% ipython --no-banner

In [1]: import numpy as np

In [2]: from numpy import linalg as LA

In [3]: np.set_printoptions(suppress=True, linewidth=200)

In [4]: A = np.array([[-32.04, -3.81, -2.85],
   ...:     [23.04, 0.86, 3.99],
   ...:     [60.1, -21.45, 4.31],
   ...:     [19.86, 1.79, -7.41],
   ...:     [-4.87, 3.29, -0.25],
   ...:     [-11.25, -1.96, 4.89],
   ...:     [-9.97, -2.37, -6.11],
   ...:     [-16.88, 1.1, -2.91],
   ...:     [-15.71, 0.44, -1.61],
   ...:     [-19.51, 8.14, -0.94],
   ...:     [19.09, 4.01, -2.14],
   ...:     [18.76, 0.33, 3.75],
   ...:     [-1.9, -9.97, 2.51],
   ...:     [17.98, -7.99, 4.29],
   ...:     [-8.96, 14.13, -2.07],
   ...:     [20.78, -7.46, -0.85],
   ...:     [9.4, 9.37, 1.13],
   ...:     [2.29, 14.05, -7.04]])

In [5]: x0 = np.array([-9, 2, -9])

In [6]: target = A @ x0

In [7]: coef, lr = np.zeros(3), 1 / LA.norm(A, 2) ** 2

In [8]: for i in range(30):
   ...:     coef -= lr * A.T @ (A @ coef - target)
   ...:     if i % 10 == 0: print(i, round(LA.norm(A @ coef - target), 2))
   ...: 
0 125.36
10 90.47
20 70.95

In [9]: print(coef.round(2))
[-9.09  2.87 -4.99]

In [10]: print(round(LA.cond(A), 2))
6.64

In [11]: C2 = np.cov(A, rowvar=False)

In [12]: print(np.round(np.polyfit(A[:, 0], A[:, 1], 1), 2))
[-0.18  0.85]

In [13]: print(np.round(np.corrcoef(A.T), 2))
[[ 1.   -0.46  0.36]
 [-0.46  1.   -0.47]
 [ 0.36 -0.47  1.  ]]

In [14]: print(np.argsort(-A.std(axis=0).round(6), kind="stable"))
[0 1 2]

In [15]: print(round(np.corrcoef(A[:, 0], A[:, 1])[0, 1], 2))
-0.46

In [16]: Xs = A - A.mean(axis=0)

In [17]: V = LA.svd(Xs)[2][:1]

In [18]: A2 = Xs - Xs @ V.T @ V

In [19]: print(np.round(A2.std(axis=0), 2))
[1.61 7.2  3.53]

In [20]: print(np.round(np.diag(V.T @ V), 2) + 0)
[0.95 0.04 0.  ]

In [21]: print(np.round((Xs @ V.T).std(axis=0), 2))
[21.66]

In [22]: A2 = np.c_[A[:, :2] @ np.array([[-3, 3], [0, 0]]), np.array([-5, 2, 3, 0, -2, 1, -2, -5, 1, -3, 1, -3, -3, -3, -3, -5, 5, 0])]

In [23]: print(A2.round(2))
[[  96.12  -96.12   -5.  ]
 [ -69.12   69.12    2.  ]
 [-180.3   180.3     3.  ]
 [ -59.58   59.58    0.  ]
 [  14.61  -14.61   -2.  ]
 [  33.75  -33.75    1.  ]
 [  29.91  -29.91   -2.  ]
 [  50.64  -50.64   -5.  ]
 [  47.13  -47.13    1.  ]
 [  58.53  -58.53   -3.  ]
 [ -57.27   57.27    1.  ]
 [ -56.28   56.28   -3.  ]
 [   5.7    -5.7    -3.  ]
 [ -53.94   53.94   -3.  ]
 [  26.88  -26.88   -3.  ]
 [ -62.34   62.34   -5.  ]
 [ -28.2    28.2     5.  ]
 [  -6.87    6.87    0.  ]]

In [24]: print(LA.matrix_rank(np.c_[A, A2]))
4
